>>> import numpy as np
>>> np.set_printoptions(precision=2, suppress=True, linewidth=100, sign=" ")
>>> feats = np.loadtxt("a.csv", delimiter=",")
>>> feats
array([[ 2.,  0.,  1.,  1.,  1.,  0.,  1.,  2.],
       [ 0.,  0.,  0.,  0.,  0.,  0.,  0.,  0.],
       [ 2.,  5.,  2.,  4.,  3.,  6.,  5.,  3.],
       [ 2.,  0.,  1.,  2.,  1.,  2.,  2.,  2.],
       [ 6.,  3.,  4.,  1.,  2.,  1.,  5.,  4.],
       [ 0.,  1.,  0.,  3.,  2.,  4.,  3.,  0.],
       [ 6.,  2.,  3.,  3.,  2.,  2.,  6.,  4.],
       [ 2.,  4.,  4.,  0.,  2.,  3.,  2.,  1.],
       [ 0.,  0.,  0.,  0.,  0.,  0.,  0.,  0.],
       [ 4.,  2.,  2.,  4.,  4.,  4.,  6.,  3.],
       [ 0.,  1.,  0.,  2.,  2.,  2.,  2.,  0.],
       [ 6.,  4.,  4.,  2.,  1.,  3.,  7.,  3.],
       [ 4.,  1.,  2.,  2.,  1.,  0.,  3.,  3.],
       [ 2.,  2.,  1.,  2.,  3.,  2.,  4.,  1.],
       [ 2.,  1.,  1.,  1.,  0.,  0.,  2.,  1.],
       [ 2.,  2.,  2.,  1.,  0.,  3.,  3.,  1.],
       [ 4.,  6.,  5.,  2.,  5.,  5.,  6.,  2.],
       [ 2.,  3.,  3.,  0.,  3.,  2.,  2.,  1.],
       [ 4.,  3.,  3.,  1.,  1.,  3.,  5.,  2.],
       [ 0.,  0.,  0.,  0.,  0.,  0.,  0.,  0.],
       [ 0.,  0.,  0.,  0.,  0.,  0.,  0.,  0.],
       [ 0.,  2.,  0.,  2.,  1.,  3.,  1.,  2.],
       [ 4.,  4.,  3.,  3.,  2.,  3.,  6.,  2.],
       [ 4.,  3.,  2.,  2.,  3.,  1.,  3.,  5.],
       [ 4.,  1.,  2.,  1.,  2.,  0.,  3.,  3.],
       [ 6.,  6.,  4.,  3.,  2.,  4.,  7.,  5.],
       [ 6.,  4.,  4.,  3.,  4.,  3.,  7.,  4.],
       [ 4.,  3.,  4.,  1.,  4.,  2.,  3.,  3.],
       [ 0.,  0.,  0.,  0.,  0.,  0.,  0.,  0.]])
>>> C2 = np.cov(feats, rowvar=False)
>>> feats.std(axis=0)
array([ 2.12,  1.8 ,  1.59,  1.22,  1.41,  1.68,  2.3 ,  1.54])
>>> np.median(feats, axis=0)
array([ 2.,  2.,  2.,  2.,  2.,  2.,  3.,  2.])
>>> x = np.array([-2, -2, -1, 0, 1, 1, -2, 1])
>>> rhs = feats @ x
>>> np.round(np.linalg.lstsq(feats, rhs)[0], 2) + 0
array([-2., -2., -1.,  0.,  1.,  1., -2.,  1.])
>>> np.round(np.linalg.solve(feats.T @ feats, feats.T @ rhs), 2) + 0
array([-2., -2., -1.,  0.,  1.,  1., -2.,  1.])
>>> np.round(np.linalg.pinv(feats) @ feats, 2) + 0
array([[ 1.,  0.,  0.,  0.,  0.,  0.,  0.,  0.],
       [ 0.,  1.,  0.,  0.,  0.,  0.,  0.,  0.],
       [ 0.,  0.,  1.,  0.,  0.,  0.,  0.,  0.],
       [ 0.,  0.,  0.,  1.,  0.,  0.,  0.,  0.],
       [ 0.,  0.,  0.,  0.,  1.,  0.,  0.,  0.],
       [ 0.,  0.,  0.,  0.,  0.,  1.,  0.,  0.],
       [ 0.,  0.,  0.,  0.,  0.,  0.,  1.,  0.],
       [ 0.,  0.,  0.,  0.,  0.,  0.,  0.,  1.]])
>>> rng = np.random.default_rng(278683)
>>> rhs = rhs + 0.05 * rng.normal(size=29)
>>> rhs.round(2) + 0
array([ -3.9 ,  -0.08, -14.01,  -3.93, -25.05,  -1.97, -22.95, -14.09,  -0.04, -15.01,  -1.91,
       -30.96, -14.03, -11.05,  -9.91, -12.02, -24.96, -11.01, -20.95,  -0.1 ,  -0.01,   0.  ,
       -24.04, -13.16, -12.95, -30.99, -26.97, -15.01,   0.05])
>>> coef, *_ = np.linalg.lstsq(feats, rhs)
>>> coef
array([-1.85, -1.99, -1.07,  0.03,  1.  ,  1.05, -2.08,  0.91])
>>> [round(float(np.linalg.norm(np.linalg.solve(feats.T @ feats + lam * np.eye(8), feats.T @ rhs))), 2) for lam in (0, 1, 10, 100)]
[3.97, 3.77, 3.12, 2.13]
>>> np.round(feats.T @ (rhs - feats @ coef), 2) + 0
array([ 0.,  0.,  0.,  0.,  0.,  0.,  0.,  0.])
